$ python3 -q
>>> import numpy as np
>>> from numpy import linalg as LA
>>> np.set_printoptions(precision=2, suppress=True, linewidth=160)
>>> rd = lambda a: np.round(a, 2) + 0
>>> E = np.load("out11.npy")
>>> E
array([[ 3,  2,  1,  0],
       [ 6,  5,  1,  2],
       [ 9,  6,  1,  3],
       [12,  7,  1,  3],
       [13,  7,  2,  5],
       [14,  9,  3,  6],
       [17, 11,  4,  6],
       [20, 13,  5,  8],
       [23, 14,  7, 11],
       [25, 14,  8, 12],
       [28, 17, 10, 13],
       [29, 19, 10, 13],
       [32, 19, 13, 13],
       [33, 21, 14, 13],
       [36, 21, 16, 13],
       [36, 24, 17, 16],
       [36, 26, 17, 16]])
>>> Ac = (E - E.mean(axis=0)) / E.std(axis=0)
>>> rd(Ac.std(axis=0))
array([1., 1., 1., 1.])
>>> np.argwhere(np.abs(Ac) > 2)
array([], shape=(0, 2), dtype=int64)
>>> coef = LA.lstsq(np.delete(Ac, 0, axis=1), Ac[:, 0])[0]
>>> rd(1 - np.var(Ac[:, 0] - np.delete(Ac, 0, axis=1) @ coef))
np.float64(0.98)
>>> vec = np.array([2, 1, 2, 3])
>>> target = E @ vec
>>> coef, lr = np.zeros(4), 1 / LA.norm(E, 2) ** 2
>>> for i in range(6):
...     coef -= lr * E.T @ (E @ coef - target)
...     if i % 1 == 0: print(i, round(LA.norm(E @ coef - target), 2))
... 
0 12.62
1 12.59
2 12.55
3 12.52
4 12.49
5 12.45
>>> rd(coef)
array([2.69, 1.71, 1.07, 1.15])
>>> dist = LA.norm(E[:, None] - E[None], axis=-1)
>>> dist.shape
(17, 17)
>>> dist[8].round(6).argsort(kind="stable")[:4]
array([ 8,  9,  7, 10])
>>> basis = E[[7, 9]].astype(float)
>>> for _ in range(4):
...     labels = LA.norm(E[:, None] - basis, axis=-1).argmin(axis=1)
...     basis = np.array([E[labels == j].mean(axis=0) for j in range(2)])
... 
>>> labels
array([0, 0, 0, 0, 0, 0, 0, 0, 1, 1, 1, 1, 1, 1, 1, 1, 1])
>>> np.bincount(labels)
array([8, 9])
>>> rd(basis[1] - basis[0])
array([19.14, 11.94, 10.19,  9.21])
>>> np.abs(basis[1] - basis[0]).argmax()
np.int64(0)
>>> r0 = np.array([3, 1])
>>> np.cross(E[7, :3], E[3, :3])
array([-22,  40, -16])
>>> np.correlate(E[7], E[3], "full")
array([ 60,  59, 168, 360, 199, 116,  96])
>>> arr = np.array([[0, -2, -2, -2, 0, 1, -1, -2],
...     [0, 0, 1, 1, -3, 0, -3, 0],
...     [-2, 1, -1, -2, 3, 0, -3, 0],
...     [1, 1, -1, -2, 1, -3, -3, 1]])
>>> B = arr / LA.norm(arr, axis=1, keepdims=True)
>>> C2 = B @ B.T
>>> np.argwhere(np.triu(np.abs(C2) > 0.95, 1))
array([], shape=(0, 2), dtype=int64)
>>> rd(C2[3])
array([0.09, 0.13, 0.58, 1.  ])
>>> (C2 - 2 * np.eye(4)).round(6).argmax(axis=1)
array([2, 3, 3, 2])
>>> rd(np.degrees(np.arccos(np.clip(C2[3, 1], -1, 1))))
np.float64(82.58)
